$ python -q
>>> import numpy as np
>>> from numpy import linalg as LA
>>> np.set_printoptions(suppress=True, linewidth=100)
>>> def tidy(a):
...     return np.round(a, 3) + 0
... 
>>> data = np.load("data.npy")
>>> data
array([[ 268,  138,   35,  -54,   91],
       [ 138,  228,  -65, -105,  100],
       [  35,  -65,  211,   13, -105],
       [ -54, -105,   13,  194,  -25],
       [  91,  100, -105,  -25,  124]])
>>> tidy(LA.eigvals(data).sum().real)
np.float64(1025.0)
>>> np.einsum("ii->", data)
np.int64(1025)
>>> np.kron(np.eye(2, dtype=int), data)
array([[ 268,  138,   35,  -54,   91,    0,    0,    0,    0,    0],
       [ 138,  228,  -65, -105,  100,    0,    0,    0,    0,    0],
       [  35,  -65,  211,   13, -105,    0,    0,    0,    0,    0],
       [ -54, -105,   13,  194,  -25,    0,    0,    0,    0,    0],
       [  91,  100, -105,  -25,  124,    0,    0,    0,    0,    0],
       [   0,    0,    0,    0,    0,  268,  138,   35,  -54,   91],
       [   0,    0,    0,    0,    0,  138,  228,  -65, -105,  100],
       [   0,    0,    0,    0,    0,   35,  -65,  211,   13, -105],
       [   0,    0,    0,    0,    0,  -54, -105,   13,  194,  -25],
       [   0,    0,    0,    0,    0,   91,  100, -105,  -25,  124]])
>>> evals, V = LA.eig(data)
>>> tidy(np.sort(LA.eigvals(LA.inv(data))))
array([0.002, 0.004, 0.006, 0.016, 0.058])
>>> tidy(np.sort(LA.eigvals(data.T)))
array([ 17.271,  62.712, 173.263, 271.077, 500.676])
>>> tidy(np.sort(LA.eigvals(data @ data)))
array([   298.298,   3932.754,  30020.201,  73482.844, 250676.903])
>>> F = np.array([[25, 23, 0],
...     [31, 29, 0],
...     [22, 20, 0],
...     [0, 0, 8],
...     [0, 0, 5],
...     [0, 0, 8],
...     [31, 29, 0],
...     [0, 0, 7],
...     [0, 0, 7],
...     [28, 26, 0],
...     [10, 8, 1],
...     [25, 23, 0],
...     [25, 23, 0],
...     [7, 5, 2],
...     [0, 0, 10]])
>>> F
array([[25, 23,  0],
       [31, 29,  0],
       [22, 20,  0],
       [ 0,  0,  8],
       [ 0,  0,  5],
       [ 0,  0,  8],
       [31, 29,  0],
       [ 0,  0,  7],
       [ 0,  0,  7],
       [28, 26,  0],
       [10,  8,  1],
       [25, 23,  0],
       [25, 23,  0],
       [ 7,  5,  2],
       [ 0,  0, 10]])
>>> rng = np.random.default_rng(35)
>>> idx = rng.permutation(3)
>>> B = F[:, idx] * rng.choice([-1, 1], 3)
>>> B
array([[  0, -23,  25],
       [  0, -29,  31],
       [  0, -20,  22],
       [  8,   0,   0],
       [  5,   0,   0],
       [  8,   0,   0],
       [  0, -29,  31],
       [  7,   0,   0],
       [  7,   0,   0],
       [  0, -26,  28],
       [  1,  -8,  10],
       [  0, -23,  25],
       [  0, -23,  25],
       [  2,  -5,   7],
       [ 10,   0,   0]])
>>> Uu, _, Vh = LA.svd(F.T @ B)
>>> tidy(Uu @ Vh)
array([[ 0.,  0.,  1.],
       [ 0., -1.,  0.],
       [ 1.,  0.,  0.]])
>>> idx
array([2, 1, 0])
